% ipython --no-banner

In [1]: import numpy as np

In [2]: import numpy.linalg as la

In [3]: np.set_printoptions(precision=2, suppress=True, linewidth=100, floatmode="fixed")

In [4]: def tidy(a):
   ...:     return np.round(a, 2) + 0
   ...: 

In [5]: m1 = np.loadtxt("test1.csv", delimiter=",")

In [6]: m1
Out[6]: 
array([[  2.00,   9.00,   4.00,   2.00,   1.00,   5.00,   3.00,   6.00,   5.00,   6.00,   1.00],
       [ 10.00,  12.00,   7.00,   9.00,   5.00,   8.00,   9.00,   9.00,  12.00,   8.00,   9.00],
       [ 17.00,  16.00,  15.00,  15.00,  10.00,  12.00,  18.00,  10.00,  19.00,  13.00,  11.00],
       [ 17.00,  24.00,  15.00,  18.00,  11.00,  17.00,  26.00,  12.00,  23.00,  21.00,  12.00],
       [ 25.00,  25.00,  16.00,  22.00,  11.00,  18.00,  29.00,  21.00,  31.00,  23.00,  18.00],
       [ 28.00,  27.00,  25.00,  29.00,  12.00,  18.00,  29.00,  25.00,  31.00,  30.00,  20.00],
       [ 34.00,  27.00,  32.00,  33.00,  21.00,  22.00,  35.00,  26.00,  38.00,  37.00,  22.00],
       [ 40.00,  28.00,  41.00,  33.00,  22.00,  22.00,  37.00,  35.00,  42.00,  45.00,  27.00],
       [ 43.00,  29.00,  44.00,  39.00,  27.00,  30.00,  38.00,  43.00,  51.00,  45.00,  31.00],
       [ 46.00,  32.00,  46.00,  44.00,  35.00,  31.00,  46.00,  52.00,  51.00,  48.00,  36.00],
       [ 49.00,  41.00,  55.00,  46.00,  41.00,  31.00,  47.00,  56.00,  59.00,  50.00,  43.00],
       [ 53.00,  49.00,  58.00,  49.00,  50.00,  37.00,  51.00,  62.00,  60.00,  50.00,  45.00],
       [ 61.00,  52.00,  64.00,  52.00,  58.00,  46.00,  56.00,  64.00,  69.00,  51.00,  49.00],
       [ 61.00,  60.00,  72.00,  54.00,  63.00,  53.00,  57.00,  65.00,  78.00,  58.00,  58.00],
       [ 66.00,  68.00,  76.00,  59.00,  69.00,  54.00,  57.00,  67.00,  87.00,  65.00,  62.00],
       [ 70.00,  73.00,  85.00,  68.00,  73.00,  62.00,  64.00,  68.00,  94.00,  67.00,  69.00],
       [ 77.00,  78.00,  85.00,  71.00,  80.00,  63.00,  66.00,  71.00,  95.00,  68.00,  76.00],
       [ 78.00,  84.00,  92.00,  72.00,  83.00,  69.00,  71.00,  76.00,  97.00,  73.00,  84.00],
       [ 85.00,  86.00, 101.00,  81.00,  86.00,  78.00,  75.00,  82.00, 100.00,  81.00,  87.00],
       [ 88.00,  87.00, 103.00,  86.00,  90.00,  86.00,  82.00,  91.00, 107.00,  84.00,  94.00],
       [ 89.00,  87.00, 107.00,  90.00,  98.00,  95.00,  88.00,  91.00, 114.00,  93.00, 101.00],
       [ 96.00,  95.00, 114.00,  99.00, 105.00, 102.00,  91.00,  96.00, 114.00,  97.00, 106.00]])

In [7]: gram = np.cov(m1, rowvar=False)

In [8]: np.argsort(-m1.std(axis=0).round(6), kind="stable")
Out[8]: array([ 2,  8,  4, 10,  5,  7,  1,  0,  3,  9,  6])

In [9]: print(np.argwhere(np.triu(np.abs(np.corrcoef(m1.T)) > 0.8, 1)))
[[ 0  1]
 [ 0  2]
 [ 0  3]
 [ 0  4]
 [ 0  5]
 [ 0  6]
 [ 0  7]
 [ 0  8]
 [ 0  9]
 [ 0 10]
 [ 1  2]
 [ 1  3]
 [ 1  4]
 [ 1  5]
 [ 1  6]
 [ 1  7]
 [ 1  8]
 [ 1  9]
 [ 1 10]
 [ 2  3]
 [ 2  4]
 [ 2  5]
 [ 2  6]
 [ 2  7]
 [ 2  8]
 [ 2  9]
 [ 2 10]
 [ 3  4]
 [ 3  5]
 [ 3  6]
 [ 3  7]
 [ 3  8]
 [ 3  9]
 [ 3 10]
 [ 4  5]
 [ 4  6]
 [ 4  7]
 [ 4  8]
 [ 4  9]
 [ 4 10]
 [ 5  6]
 [ 5  7]
 [ 5  8]
 [ 5  9]
 [ 5 10]
 [ 6  7]
 [ 6  8]
 [ 6  9]
 [ 6 10]
 [ 7  8]
 [ 7  9]
 [ 7 10]
 [ 8  9]
 [ 8 10]
 [ 9 10]]

In [10]: tidy(np.corrcoef(m1[:, 5], m1[:, 4])[0, 1])
Out[10]: np.float64(0.98)

In [11]: print(gram.shape)
(11, 11)

In [12]: print(tidy(m1.std(axis=0)))
[27.21 27.73 34.34 26.78 33.17 28.48 24.03 28.43 33.98 25.99 31.83]

In [13]: tidy(np.polyfit(m1[:, 5], m1[:, 4], 1))
Out[13]: array([ 1.14, -2.07])

In [14]: np.median(m1, axis=0)
Out[14]: array([51.00, 45.00, 56.50, 47.50, 45.50, 34.00, 49.00, 59.00, 59.50, 50.00, 44.00])
